$ python3 -q
>>> import numpy as np
>>> np.set_printoptions(precision=1, suppress=True, linewidth=120)
>>> E = np.load("w.npy")
>>> E
array([[-0.7,  0.7],
       [ 0.7,  0.7]])
>>> print(np.linalg.matrix_power(E, 3))
[[-0.7  0.7]
 [ 0.7  0.7]]
>>> (E - E.T) / 2
array([[0., 0.],
       [0., 0.]])
>>> mat = np.load("x.npy")
>>> print(mat)
[[ 49  42 -14  49  -7 -49]
 [ 42  36 -12  42  -6 -42]
 [-14 -12   4 -14   2  14]
 [ 49  42 -14  49  -7 -49]
 [ -7  -6   2  -7   1   7]
 [-49 -42  14 -49   7  49]]
>>> [round(float(x), 1) for x in np.linalg.svd(mat, compute_uv=False)[:3]]
[188.0, 0.0, 0.0]
>>> np.linalg.cond(mat) > 100
np.True_
>>> r = np.linalg.matrix_rank(mat)
>>> r
np.int64(1)
>>> N = np.linalg.svd(mat)[2][r:].T
>>> np.linalg.matrix_rank(mat.T @ mat), np.linalg.matrix_rank(mat @ mat.T)
(np.int64(1), np.int64(1))
>>> N.shape
(6, 5)
>>> [int(np.linalg.matrix_rank(mat[:, :j + 1])) for j in range(6)]
[1, 1, 1, 1, 1, 1]
>>> [int(np.linalg.matrix_rank(mat[:i])) for i in range(1, len(mat) + 1)]
[1, 1, 1, 1, 1, 1]
>>> vals, vecs = np.linalg.eigh(mat)
>>> x0 = np.array([1, 3, -4, -2, -5, 2])
>>> print((np.sign(vecs[:, -1].round(6)) == np.sign(vecs[0, -1].round(6))).astype(int))
[1 1 0 1 0 0]
>>> print(x0 @ mat @ x0)
100
>>> vecs * np.maximum(vals, 0) @ vecs.T
array([[ 49.,  42., -14.,  49.,  -7., -49.],
       [ 42.,  36., -12.,  42.,  -6., -42.],
       [-14., -12.,   4., -14.,   2.,  14.],
       [ 49.,  42., -14.,  49.,  -7., -49.],
       [ -7.,  -6.,   2.,  -7.,   1.,   7.],
       [-49., -42.,  14., -49.,   7.,  49.]])
>>> K = np.load("dump.npy")
>>> print(K)
[[ -3.1   3.2   1.9   8.1   2.5]
 [ -1.8   2.2   2.    4.8   1.4]
 [ -2.1   2.8   2.7   6.1   1.6]
 [  3.9  -5.3  -3.7 -12.   -2.4]
 [ -1.2   1.2   1.4   4.1   1. ]
 [ -2.    3.5   1.8   6.8   1.5]
 [  3.8  -4.1  -3.5 -10.1  -2.3]
 [  5.5  -8.   -5.3 -16.7  -3.7]
 [ -2.3   3.4   2.    7.4   1.8]
 [  1.9  -2.7  -2.1  -4.5  -0.9]
 [ -2.4   3.3   2.4   6.9   1.2]
 [  1.1  -1.2  -1.   -2.2  -0.1]
 [  4.3  -5.8  -4.4 -13.3  -3.3]
 [ -0.7   0.    0.7   0.9  -0.1]
 [ -4.    5.5   4.6  12.7   2.2]
 [ -1.9   3.3   2.7   6.9   1.4]
 [  3.1  -4.7  -3.5 -10.2  -1.9]
 [  2.3  -3.6  -2.2  -7.7  -1.8]
 [  2.1  -2.7  -1.9  -6.4  -1.6]
 [ -0.3   0.2   0.3  -0.2   0. ]
 [  5.4  -7.7  -5.9 -17.7  -3. ]
 [ -0.9   0.5   0.7   1.7   0. ]
 [ -2.2   2.6   2.2   6.1   1.9]
 [  5.5  -6.6  -4.8 -15.3  -3.7]
 [ -1.3   2.    1.3   4.1   0.3]
 [  4.3  -6.2  -4.5 -13.1  -3.4]
 [ -1.6   2.5   1.3   5.3   1.3]
 [ -1.3   1.6   1.    3.7   1. ]
 [  0.3  -0.5  -0.5  -1.8  -0.3]
 [  4.6  -5.9  -4.1 -13.3  -3.1]
 [  5.1  -7.1  -5.3 -16.1  -3.9]]
>>> U, sig, VT = np.linalg.svd(mat)
>>> sig.round(1) + 0
array([188.,   0.,   0.,   0.,   0.,   0.])
>>> np.argmax(sig[:-1] / (sig[1:] + 1e-6)) + 1
np.int64(1)
>>> A2 = U[:, :1] @ np.diag(sig[:1]) @ VT[:1]
>>> np.round(np.linalg.norm(mat - A2) / np.linalg.norm(mat), 1)
np.float64(0.0)
>>> np.round(np.abs(mat - A2).max(), 1)
np.float64(0.0)
>>> A2
array([[ 49.,  42., -14.,  49.,  -7., -49.],
       [ 42.,  36., -12.,  42.,  -6., -42.],
       [-14., -12.,   4., -14.,   2.,  14.],
       [ 49.,  42., -14.,  49.,  -7., -49.],
       [ -7.,  -6.,   2.,  -7.,   1.,   7.],
       [-49., -42.,  14., -49.,   7.,  49.]])
>>> t3 = np.stack([E, -3 * E, E[::-1]])
>>> np.round(np.einsum("bij,cij->bc", t3, t3), 1) + 0
array([[ 2., -6.,  0.],
       [-6., 18.,  0.],
       [ 0.,  0.,  2.]])
>>> (t3 @ E.T).shape
(3, 2, 2)
>>> np.linalg.matrix_rank(t3.reshape(3, -1))
np.int64(2)
>>> t3.shape
(3, 2, 2)
>>> Xc = (K - K.mean(axis=0)) / K.std(axis=0)
>>> Xc.std(axis=0)
array([1., 1., 1., 1., 1.])
>>> beta = np.linalg.lstsq(np.delete(Xc, 2, axis=1), Xc[:, 2])[0]
>>> beta
array([-0.4,  0.2,  0.6, -0.2])
>>> u = np.array([1, 2, 0, 2])
>>> r1 = np.array([3, 1, 0, 3, 0])
>>> J = np.outer(u, r1)
>>> J
array([[3, 1, 0, 3, 0],
       [6, 2, 0, 6, 0],
       [0, 0, 0, 0, 0],
       [6, 2, 0, 6, 0]])
>>> x0 = np.array([3, 2, 2, 0, 1])
>>> np.einsum("ij,j->i", J, x0)
array([11, 22,  0, 22])
>>> (J * x0).sum(axis=1)
array([11, 22,  0, 22])
>>> (J @ x0).argmax()
np.int64(1)
>>> J @ (2 * x0)
array([22, 44,  0, 44])
>>> M = np.loadtxt("arr.csv", delimiter=",")
>>> M
array([[-1.4,  0.6,  2.2,  0.4,  0.2, -0.3],
       [-1.6,  0.7,  2.3,  0.3,  0.2, -0.4],
       [ 0.5, -1.1,  0.4,  0. , -1.1,  3. ],
       [ 0.1, -0.5, -2.1,  0.4, -0.7, -0.8],
       [ 1.1,  0. , -0.3, -1.5,  1.6, -0.1]])
>>> A2 = np.array([[0, -1, 3], [3, 3, 0], [0, 0, 3], [2, 0, 0], [3, -3, 1], [-3, 3, 1]])
>>> np.einsum("ij,ij->i", M, M)
array([ 7.5,  8.6, 11.8,  6. ,  6.1])
>>> print(np.vstack([M, A2.T]).shape)
(8, 6)
>>> A2 @ M
Traceback (most recent call last):
  File "<python-input-54>", line 1, in <module>
    A2 @ M
    ~~~^~~
ValueError: matmul: Input operand 1 has a mismatch in its core dimension 0, with gufunc signature (n?,k),(k,m?)->(n?,m?) (size 5 is different from 3)
>>> np.einsum("ij->j", M)
array([-1.3, -0.3,  2.5, -0.4,  0.2,  1.4])
>>> M @ A2
array([[  4.1,   1.7,   2.3],
       [  4.5,   1.9,   1.9],
       [-15.6,   8.5,   4.6],
       [ -0.4,  -1.9,  -7.5],
       [  2.1,  -6.2,   3.9]])
>>> np.einsum("ik,kj->ij", M, A2)
array([[  4.1,   1.7,   2.3],
       [  4.5,   1.9,   1.9],
       [-15.6,   8.5,   4.6],
       [ -0.4,  -1.9,  -7.5],
       [  2.1,  -6.2,   3.9]])
